$ python -q
>>> import numpy as np
>>> import numpy.linalg as la
>>> np.set_printoptions(precision=1, suppress=True, linewidth=200)
>>> rnd = lambda a: np.round(a, 1) + 0
>>> J = np.load("out9.npy")
>>> print(rnd(J))
[[ -5.6  11.4  -9.6  -7.6   9.5]
 [  2.5 -11.2   0.8   1.  -16.4]
 [ -6.3   8.9 -13.1 -10.1   2.9]
 [  0.1   8.5   5.1   3.5  17. ]
 [ -3.4  -2.8 -11.3  -8.3 -13.5]
 [ -5.   11.8  -7.6  -6.1  11.9]
 [  2.4   4.8   9.6   7.   15.1]
 [ -6.2   6.7 -14.1 -10.7  -1.3]
 [  2.7 -11.3   1.3   1.4 -16.2]
 [  2.9 -11.5   1.9   1.9 -15.9]
 [ -4.1  11.9  -5.1  -4.3  14. ]
 [ -6.1   5.8 -14.3 -10.8  -2.8]
 [ -4.   -1.3 -12.4  -9.1 -12.1]
 [ -6.3   7.4 -13.9 -10.6   0. ]
 [ -6.2   6.4 -14.2 -10.8  -1.7]
 [  1.4 -10.2  -1.7  -0.9 -17. ]]
>>> # looks like rank 2
>>> print(la.cond(J) > 100)
True
>>> print([round(float(x), 1) for x in la.svd(J, compute_uv=False)[:3]])
[59.4, 53.6, 0.0]
>>> print(la.matrix_rank(J, rtol=0.1))
2
>>> z = J[:, 2] > np.median(J[:, 2])
>>> f = J[z].mean(axis=0) - J[~z].mean(axis=0)
>>> print(z.astype(int))
[0 1 0 1 0 1 1 0 1 1 1 0 0 0 0 1]
>>> print(rnd(f))
[ 5.9 -6.2 13.4 10.2  1.4]
>>> Xc = J - J.mean(axis=0)
>>> evecs = la.svd(Xc)[2][:2]
>>> other = Xc - Xc @ evecs.T @ evecs
>>> print(rnd(la.norm(other) / la.norm(Xc)))
0.0
>>> print(rnd(np.cov(Xc @ evecs.T, rowvar=False)))
[[227.7   0. ]
 [  0.  120.2]]
>>> print(la.norm(other, axis=1).round(6).argmax())
0
>>> X = np.loadtxt("data.csv", delimiter=",")
>>> print(X)
[[ 0.  0.  0.  0.]
 [ 0.  1.  0.  0.]
 [ 3.  0. -3. -2.]
 [-2.  0.  0.  0.]
 [ 0.  0.  0.  0.]
 [ 0.  0.  0. -1.]
 [-1.  0.  0.  2.]
 [ 1.  0.  0.  0.]]
>>> # rows 0 and 4 are equal
>>> print(rnd(la.norm(X[7], 1)), rnd(la.norm(X[7], np.inf)))
1.0 1.0
>>> print(rnd(la.norm(X, 1)), rnd(la.norm(X, np.inf)))
7.0 8.0
>>> print(rnd(la.norm(X) ** 2 / la.norm(X, 2) ** 2))
1.3
>>> print(rnd(la.norm(X[7] - X[2])))
4.1
>>> print(X[7] @ X[2])
3.0
>>> print(rnd(la.norm(X, 2)))
5.2
>>> print(rnd(la.norm(X, axis=0)))
[3.9 1.  3.  3. ]
>>> G = X.T @ X
>>> print(rnd(la.eigvalsh(G)[::-1]))
[27.   3.5  2.5  1. ]
>>> print(rnd(la.svd(X, compute_uv=False) ** 2))
[27.   3.5  2.5  1. ]
>>> print(G)
[[15.  0. -9. -8.]
 [ 0.  1.  0.  0.]
 [-9.  0.  9.  6.]
 [-8.  0.  6.  9.]]
>>> Q, evecs = la.qr(X[:, :2])[0], la.qr(X[:, 2:])[0]
>>> sig = la.svd(Q.T @ evecs, compute_uv=False)
>>> print(rnd(sig))
[0.8 0. ]
>>> print(rnd(np.degrees(np.arccos(sig.clip(0, 1)))))
[36.1 90. ]
>>> print(rnd(la.norm(Q @ Q.T - evecs @ evecs.T, 2)))
1.0
>>> x = np.array([9, 0, 3, 6])
>>> rhs = X @ x
>>> print(rnd(la.solve(X.T @ X, X.T @ rhs)))
[9. 0. 3. 6.]
>>> try:
...     la.solve(X, rhs)
... except la.LinAlgError as e:
...     print(e)
... 
Last 2 dimensions of the array must be square
>>> print(rnd(la.lstsq(X, rhs)[0]))
[9. 0. 3. 6.]
>>> print(rhs)
[  0.   0.   6. -18.   0.  -6.   3.   9.]
>>> rng = np.random.default_rng(4897)
>>> rhs = rhs + 0.3 * rng.normal(size=8)
>>> print(rnd(rhs))
[  0.6   0.4   6.2 -18.2   0.3  -5.8   3.1   9.4]
>>> c, *_ = la.lstsq(X, rhs)
>>> print(rnd(X.T @ (rhs - X @ c)))
[0. 0. 0. 0.]
>>> print(c.round())
[9. 0. 3. 6.]
>>> f = np.array([1, -1])
>>> print(np.polyval(f, X[1]))
[-1.  0. -1. -1.]
>>> print(np.convolve(X[1], f))
[ 0.  1. -1.  0.  0.]
>>> print(np.cross(X[1, :3], X[6, :3]))
[ 0. -0.  1.]
>>> E = np.loadtxt("dump.csv", delimiter=",")
>>> print(E)
[[38. 31. 20. 15. 34. 24. 15. 37. 16. 23. 21.]
 [31. 47. 27. 17. 32. 26. 21. 32. 12. 29. 19.]
 [20. 27. 22. 11. 24. 14. 13. 23.  6. 17. 11.]
 [15. 17. 11. 15.  9. 11.  3. 22.  8. 15.  7.]
 [34. 32. 24.  9. 41. 22. 18. 30. 14. 21. 23.]
 [24. 26. 14. 11. 22. 30. 16. 24.  6. 14. 15.]
 [15. 21. 13.  3. 18. 16. 17. 11.  2.  8.  7.]
 [37. 32. 23. 22. 30. 24. 11. 45. 15. 28. 19.]
 [16. 12.  6.  8. 14.  6.  2. 15. 15.  8. 10.]
 [23. 29. 17. 15. 21. 14.  8. 28.  8. 34. 16.]
 [21. 19. 11.  7. 23. 15.  7. 19. 10. 16. 21.]]
>>> # rank 10
>>> print(rnd(np.trace(la.pinv(E) @ E)))
10.0
>>> print(np.abs(np.diag(la.qr(E)[1])) > 1e-9)
[ True  True  True  True  True  True  True  True  True  True False]
>>> print(np.unique(E.round(6), axis=0).shape)
(11, 11)
>>> print(np.allclose(E[:-1].T @ la.lstsq(E[:-1].T, E[-1])[0], E[-1]))
True
>>> print(la.lstsq(E[:-1].T, E[-1])[2])
10
>>> left, sig, vt = la.svd(E)
>>> print(rnd(sig))
[225.9  28.7  22.9  17.   12.3   9.3   5.3   2.1   1.    0.5   0. ]
>>> other = left[:, :10] @ np.diag(sig[:10]) @ vt[:10]
>>> print(rnd(la.norm(E - other, 2)), rnd(sig[10]))
0.0 0.0
>>> print(rnd(other))
[[38. 31. 20. 15. 34. 24. 15. 37. 16. 23. 21.]
 [31. 47. 27. 17. 32. 26. 21. 32. 12. 29. 19.]
 [20. 27. 22. 11. 24. 14. 13. 23.  6. 17. 11.]
 [15. 17. 11. 15.  9. 11.  3. 22.  8. 15.  7.]
 [34. 32. 24.  9. 41. 22. 18. 30. 14. 21. 23.]
 [24. 26. 14. 11. 22. 30. 16. 24.  6. 14. 15.]
 [15. 21. 13.  3. 18. 16. 17. 11.  2.  8.  7.]
 [37. 32. 23. 22. 30. 24. 11. 45. 15. 28. 19.]
 [16. 12.  6.  8. 14.  6.  2. 15. 15.  8. 10.]
 [23. 29. 17. 15. 21. 14.  8. 28.  8. 34. 16.]
 [21. 19. 11.  7. 23. 15.  7. 19. 10. 16. 21.]]
>>> print(la.matrix_rank(other))
10
>>> print(rnd(la.norm(E - other) / la.norm(E)))
0.0
>>> vals, evecs = la.eigh(E)
>>> print(rnd(np.abs(evecs[:, -1])))
[0.4 0.4 0.3 0.2 0.4 0.3 0.2 0.4 0.2 0.3 0.2]
>>> print((vals > 1e-8).sum(), (vals < -1e-8).sum())
10 0
>>> print(rnd(la.svd(E, compute_uv=False)))
[225.9  28.7  22.9  17.   12.3   9.3   5.3   2.1   1.    0.5   0. ]
>>> print(rnd(vals))
[  0.    0.5   1.    2.1   5.3   9.3  12.3  17.   22.9  28.7 225.9]
>>> print(rnd(evecs.T @ E @ evecs))
[[  0.    0.    0.    0.    0.    0.    0.    0.    0.    0.    0. ]
 [  0.    0.5   0.    0.    0.    0.    0.    0.    0.    0.    0. ]
 [  0.    0.    1.    0.    0.    0.    0.    0.    0.    0.    0. ]
 [  0.    0.    0.    2.1   0.    0.    0.    0.    0.    0.    0. ]
 [  0.    0.    0.    0.    5.3   0.    0.    0.    0.    0.    0. ]
 [  0.    0.    0.    0.    0.    9.3   0.    0.    0.    0.    0. ]
 [  0.    0.    0.    0.    0.    0.   12.3   0.    0.    0.    0. ]
 [  0.    0.    0.    0.    0.    0.    0.   17.    0.    0.    0. ]
 [  0.    0.    0.    0.    0.    0.    0.    0.   22.9   0.    0. ]
 [  0.    0.    0.    0.    0.    0.    0.    0.    0.   28.7   0. ]
 [  0.    0.    0.    0.    0.    0.    0.    0.    0.    0.  225.9]]
>>> print(np.unique(vals.round(6) + 0, return_counts=True)[1])
[1 1 1 1 1 1 1 1 1 1 1]
>>> print(vals.sum(), np.trace(E))
325.0 325.0
>>> print(rnd(evecs.T @ evecs))
[[1. 0. 0. 0. 0. 0. 0. 0. 0. 0. 0.]
 [0. 1. 0. 0. 0. 0. 0. 0. 0. 0. 0.]
 [0. 0. 1. 0. 0. 0. 0. 0. 0. 0. 0.]
 [0. 0. 0. 1. 0. 0. 0. 0. 0. 0. 0.]
 [0. 0. 0. 0. 1. 0. 0. 0. 0. 0. 0.]
 [0. 0. 0. 0. 0. 1. 0. 0. 0. 0. 0.]
 [0. 0. 0. 0. 0. 0. 1. 0. 0. 0. 0.]
 [0. 0. 0. 0. 0. 0. 0. 1. 0. 0. 0.]
 [0. 0. 0. 0. 0. 0. 0. 0. 1. 0. 0.]
 [0. 0. 0. 0. 0. 0. 0. 0. 0. 1. 0.]
 [0. 0. 0. 0. 0. 0. 0. 0. 0. 0. 1.]]
>>> print(rnd(evecs @ np.diag(vals) @ evecs.T))
[[38. 31. 20. 15. 34. 24. 15. 37. 16. 23. 21.]
 [31. 47. 27. 17. 32. 26. 21. 32. 12. 29. 19.]
 [20. 27. 22. 11. 24. 14. 13. 23.  6. 17. 11.]
 [15. 17. 11. 15.  9. 11.  3. 22.  8. 15.  7.]
 [34. 32. 24.  9. 41. 22. 18. 30. 14. 21. 23.]
 [24. 26. 14. 11. 22. 30. 16. 24.  6. 14. 15.]
 [15. 21. 13.  3. 18. 16. 17. 11.  2.  8.  7.]
 [37. 32. 23. 22. 30. 24. 11. 45. 15. 28. 19.]
 [16. 12.  6.  8. 14.  6.  2. 15. 15.  8. 10.]
 [23. 29. 17. 15. 21. 14.  8. 28.  8. 34. 16.]
 [21. 19. 11.  7. 23. 15.  7. 19. 10. 16. 21.]]
>>> print(rnd(la.eigvalsh(E @ E)))
[    0.      0.3     0.9     4.6    28.4    86.9   150.1   288.6   525.4   822.2 51027.5]
>>> print(np.abs(evecs[:, -1]).round(6).argmax())
1
